$ python3 -q
>>> import numpy as np
>>> np.set_printoptions(precision=1, suppress=True, linewidth=120)
>>> tidy = lambda a: np.round(a, 1) + 0
>>> X = np.loadtxt("m.csv", delimiter=",")
>>> print(X)
[[ 1.1  1.8 -2.2]
 [-2.7  0.3  1.3]
 [-0.8  0.4  2.9]
 [ 0.6  1.3  2.6]
 [-1.2  0.9  2.6]
 [-0.3 -0.6  2.9]
 [-2.2  1.4  1.5]
 [ 0.2  2.9 -0.7]
 [-0.7 -2.  -2.1]
 [-2.9 -0.7  0.4]
 [ 1.1  0.5  2.7]
 [ 2.6 -1.3  0.8]
 [ 2.1  1.3  1.7]]
>>> Xc = X - X.mean(axis=0)
>>> vecs = np.linalg.svd(Xc)[2][:2]
>>> other = Xc - Xc @ vecs.T @ vecs
>>> print(tidy((Xc @ vecs.T).std(axis=0)))
[1.8 1.7]
>>> print(tidy(np.cov(Xc @ vecs.T, rowvar=False)))
[[3.3 0. ]
 [0.  3. ]]
>>> x0 = np.array([-1, 0, -1])
>>> y = X @ x0
>>> print(tidy(np.linalg.lstsq(X, y)[0]))
[-1.  0. -1.]
>>> print(tidy(np.linalg.solve(X.T @ X, X.T @ y)))
[-1.  0. -1.]
>>> try:
...     np.linalg.solve(X, y)
... except np.linalg.LinAlgError as e:
...     print("failed:", e)
... 
failed: Last 2 dimensions of the array must be square
>>> rng = np.random.default_rng(23)
>>> y = y + 0.1 * rng.normal(size=13)
>>> print(tidy(y))
[ 1.2  1.4 -2.1 -3.4 -1.4 -2.8  0.8  0.6  2.9  2.6 -3.8 -3.5 -3.8]
>>> c, *_ = np.linalg.lstsq(X, y)
>>> print(tidy(X.T @ (y - X @ c)))
[0. 0. 0.]
>>> print(c.round())
[-1.  0. -1.]
>>> print(tidy(c))
[-1.  0. -1.]
>>> other = np.c_[X[:, :2] @ np.array([[-2, 0], [-2, 2]]), np.array([2, 3, 2, 1, 3, 1, -3, 0, 0, -1, 2, 2, 2])]
>>> print(tidy(other))
[[-5.8  3.6  2. ]
 [ 4.8  0.6  3. ]
 [ 0.8  0.8  2. ]
 [-3.8  2.6  1. ]
 [ 0.6  1.8  3. ]
 [ 1.8 -1.2  1. ]
 [ 1.6  2.8 -3. ]
 [-6.2  5.8  0. ]
 [ 5.4 -4.   0. ]
 [ 7.2 -1.4 -1. ]
 [-3.2  1.   2. ]
 [-2.6 -2.6  2. ]
 [-6.8  2.6  2. ]]
>>> print(tidy(np.linalg.norm(np.linalg.qr(X)[0].T @ other, axis=0) ** 2 / ((other ** 2).sum(axis=0) + 1e-12)))
[1.  1.  0.3]
>>> W2 = X[[9, 12]].astype(float)
>>> for _ in range(5):
...     labels = np.linalg.norm(X[:, None] - W2, axis=-1).argmin(axis=1)
...     W2 = np.array([X[labels == j].mean(axis=0) for j in range(2)])
... 
>>> print(labels)
[1 0 1 1 0 1 0 1 0 0 1 1 1]
>>> print(np.abs(W2[1] - W2[0]).argmax())
0
>>> print(np.bincount(labels))
[5 8]
>>> r0 = np.array([-3, 5, -2]) + 0.5
>>> W0 = np.outer(r0, r0) / (r0 @ r0)
>>> print(tidy(W0))
[[ 0.2 -0.4  0.1]
 [-0.4  0.8 -0.2]
 [ 0.1 -0.2  0.1]]
>>> print(np.allclose(W0, W0.T))
True
>>> print(tidy(np.abs(np.linalg.eigvals(W0)).max()))
1.0
>>> print(np.allclose(W0 @ W0.T, W0.T @ W0))
True
>>> print((W0 - W0.T) / 2)
[[0. 0. 0.]
 [0. 0. 0.]
 [0. 0. 0.]]
>>> print(tidy(W0 @ W0))
[[ 0.2 -0.4  0.1]
 [-0.4  0.8 -0.2]
 [ 0.1 -0.2  0.1]]
>>> assert W0 == W0.T
Traceback (most recent call last):
  File "<python-input-38>", line 1, in <module>
    assert W0 == W0.T
           ^^^^^^^^^^
ValueError: The truth value of an array with more than one element is ambiguous. Use a.any() or a.all()
>>> x0 = np.array([1, 8, 0])
>>> print(tidy(W0 @ W0 @ x0))
[-2.7  5.9 -1.6]
>>> print(tidy((x0 - W0 @ x0) @ (W0 @ x0)))
0.0
>>> print(tidy(np.eye(3) - W0))
[[ 0.8  0.4 -0.1]
 [ 0.4  0.2  0.2]
 [-0.1  0.2  0.9]]
>>> M = np.loadtxt("arr.csv", delimiter=",")
>>> print(M)
[[ 1.  1.  1.  1. -1. -1. -1. -1.]
 [ 1. -1. -1.  1. -1.  1.  1. -1.]
 [ 1. -1. -1.  1.  1. -1. -1.  1.]]
>>> r0 = np.array([9, 3])
>>> print(np.convolve(M[1], r0))
[  9.  -6. -12.   6.  -6.   6.  12.  -6.  -3.]
>>> print(np.array([np.convolve(row, r0, "same") for row in M]))
[[  9.  12.  12.  12.  -6. -12. -12. -12.]
 [  9.  -6. -12.   6.  -6.   6.  12.  -6.]
 [  9.  -6. -12.   6.  12.  -6. -12.   6.]]
>>> print(np.correlate(M[1], M[2], "full"))
[ 1. -2. -1.  4. -1. -2.  1.  0. -1.  2.  1. -4.  1.  2. -1.]
>>> other = M[0, 0] * M[1:] - np.outer(M[1:, 0], M[0])
>>> print(other)
[[ 0. -2. -2.  0.  0.  2.  2.  0.]
 [ 0. -2. -2.  0.  2.  0.  0.  2.]]
>>> print(np.linalg.matrix_rank(other), np.linalg.matrix_rank(M))
2 3
>>> print(M.reshape(2, -1))
[[ 1.  1.  1.  1. -1. -1. -1. -1.  1. -1. -1.  1.]
 [-1.  1.  1. -1.  1. -1. -1.  1.  1. -1. -1.  1.]]
>>> print(M.reshape(-1, 2))
[[ 1.  1.]
 [ 1.  1.]
 [-1. -1.]
 [-1. -1.]
 [ 1. -1.]
 [-1.  1.]
 [-1.  1.]
 [ 1. -1.]
 [ 1. -1.]
 [-1.  1.]
 [ 1. -1.]
 [-1.  1.]]
>>> print(M.ravel(order="F"))
[ 1.  1.  1.  1. -1. -1.  1. -1. -1.  1.  1.  1. -1. -1.  1. -1.  1. -1. -1.  1. -1. -1. -1.  1.]
>>> t3 = M.reshape(3, 2, -1)
>>> print(t3[:, 0])
[[ 1.  1.  1.  1.]
 [ 1. -1. -1.  1.]
 [ 1. -1. -1.  1.]]
>>> print(t3.sum(axis=1))
[[ 0.  0.  0.  0.]
 [ 0.  0.  0.  0.]
 [ 2. -2. -2.  2.]]
>>> print(t3.shape)
(3, 2, 4)
>>> print(M.sum(axis=0))
[ 3. -1. -1.  3. -1. -1. -1. -1.]
>>> print(np.linalg.matrix_rank(M))
3
>>> print(M.shape)
(3, 8)
>>> print(tidy(np.linalg.svd(M, compute_uv=False)))
[2.8 2.8 2.8]
>>> print(np.abs(M).max())
1.0
>>> print(tidy(np.linalg.norm(M)))
4.9
>>> print(M.sum(axis=1))
[0. 0. 0.]
>>> print(tidy(M.mean(axis=0)))
[ 1.  -0.3 -0.3  1.  -0.3 -0.3 -0.3 -0.3]
>>> x0 = np.array([0, 2, 0, 3, 2, 3, 0, 2])
>>> print(M @ np.eye(8)[1])
[ 1. -1. -1.]
>>> print(M @ (2 * x0))
[-4.  0.  4.]
>>> print(np.sign((M @ x0).round(6)))
[-1.  0.  1.]
>>> print((M @ x0).argmax())
2
>>> J = np.array([[6, 3, 3, 0, 5],
...     [9, 5, 9, 8, 6],
...     [0, 5, 0, 3, 2],
...     [2, 2, 6, 5, 7],
...     [6, 0, 6, 5, 1]])
>>> G = W0.T @ W0
>>> print(np.trace(G), (W0 ** 2).sum())
1.0 1.0
>>> W = np.array([[7, 7, 6, 9, 7, 2],
...     [1, -5, -7, 4, -9, 6],
...     [-9, -2, 0, 0, -2, -7],
...     [1, -8, -9, 3, -6, -2],
...     [3, 1, 7, 4, 6, 2]])
>>> c = np.array([0, -3, -1, 2, 1, -1])
>>> hid = np.maximum(J @ W + c, 0)
>>> print((hid > 0).mean(axis=0))
[0.6 0.2 0.4 1.  0.4 0.4]
>>> print((hid > 0).astype(int))
[[1 1 1 1 1 1]
 [1 0 0 1 0 0]
 [1 0 0 1 0 1]
 [0 0 1 1 0 0]
 [0 0 0 1 1 0]]
>>> W2 = np.array([[3, 0, 4], [0, 1, 2], [4, 0, 1], [4, 5, 2], [4, 0, 3], [5, 1, 5]])
>>> print(W @ W2)
[[119  54  97]
 [-15  21  -2]
 [-70  -9 -81]
 [-55   5 -43]
 [ 87  23  57]]
>>> print(hid @ W2)
[[897 481 613]
 [643 755 354]
 [333 222 269]
 [288 355 143]
 [328 375 171]]
